In [1]: import numpy as np

In [2]: from numpy import linalg as LA

In [3]: np.set_printoptions(suppress=True, linewidth=120)

In [4]: ang = np.deg2rad(15)

In [5]: K = np.eye(4)

In [6]: K[np.ix_([0, 1], [0, 1])] = [[np.cos(ang), -np.sin(ang)], [np.sin(ang), np.cos(ang)]]

In [7]: K.round(1)
Out[7]: 
array([[ 1. , -0.3,  0. ,  0. ],
       [ 0.3,  1. ,  0. ,  0. ],
       [ 0. ,  0. ,  1. ,  0. ],
       [ 0. ,  0. ,  0. ,  1. ]])

In [8]: other = LA.inv(K)

In [9]: round(float(LA.det(K) * LA.det(other)), 1)
Out[9]: 1.0

In [10]: np.round(LA.det(K) * other, 1)
Out[10]: 
array([[ 1. ,  0.3,  0. ,  0. ],
       [-0.3,  1. ,  0. ,  0. ],
       [ 0. ,  0. ,  1. ,  0. ],
       [ 0. ,  0. ,  0. ,  1. ]])

In [11]: np.round(K @ other, 1) + 0
Out[11]: 
array([[1., 0., 0., 0.],
       [0., 1., 0., 0.],
       [0., 0., 1., 0.],
       [0., 0., 0., 1.]])

In [12]: np.allclose(other, K.T)
Out[12]: True

In [13]: (np.abs(other) > 1e-9).astype(int)
Out[13]: 
array([[1, 1, 0, 0],
       [1, 1, 0, 0],
       [0, 0, 1, 0],
       [0, 0, 0, 1]])

In [14]: np.round(LA.inv(other), 1)
Out[14]: 
array([[ 1. , -0.3,  0. ,  0. ],
       [ 0.3,  1. ,  0. ,  0. ],
       [ 0. ,  0. ,  1. ,  0. ],
       [ 0. ,  0. ,  0. ,  1. ]])

In [15]: def softmax(z):
    ...:     e = np.exp(z - z.max(axis=-1, keepdims=True))
    ...:     return e / e.sum(axis=-1, keepdims=True)
    ...: 

In [16]: np.round(softmax(10 * K[1]), 1) + 0
Out[16]: array([0., 1., 0., 0.])

In [17]: att = K @ K.T / np.sqrt(4)

In [18]: softmax(att).round(6).argmax(axis=1)
Out[18]: array([0, 1, 2, 3])

In [19]: np.round(softmax(att + np.triu(np.full(att.shape, -np.inf), 1)), 1)
Out[19]: 
array([[1. , 0. , 0. , 0. ],
       [0.4, 0.6, 0. , 0. ],
       [0.3, 0.3, 0.5, 0. ],
       [0.2, 0.2, 0.2, 0.4]])

In [20]: np.round(softmax(att)[1] @ K, 1)
Out[20]: array([0.3, 0.3, 0.2, 0.2])

In [21]: q, Rm = LA.qr(K)

In [22]: np.trace(q @ q.T)
Out[22]: np.float64(4.0)

In [23]: q.round(1)
Out[23]: 
array([[-1. , -0.3,  0. ,  0. ],
       [-0.3,  1. ,  0. ,  0. ],
       [-0. , -0. ,  1. ,  0. ],
       [-0. , -0. , -0. ,  1. ]])

In [24]: np.round(q.T @ q, 1) + 0
Out[24]: 
array([[1., 0., 0., 0.],
       [0., 1., 0., 0.],
       [0., 0., 1., 0.],
       [0., 0., 0., 1.]])

In [25]: round(float(abs(Rm[0, 0])), 1), round(float(LA.norm(K[:, 0])), 1)
Out[25]: (1.0, 1.0)
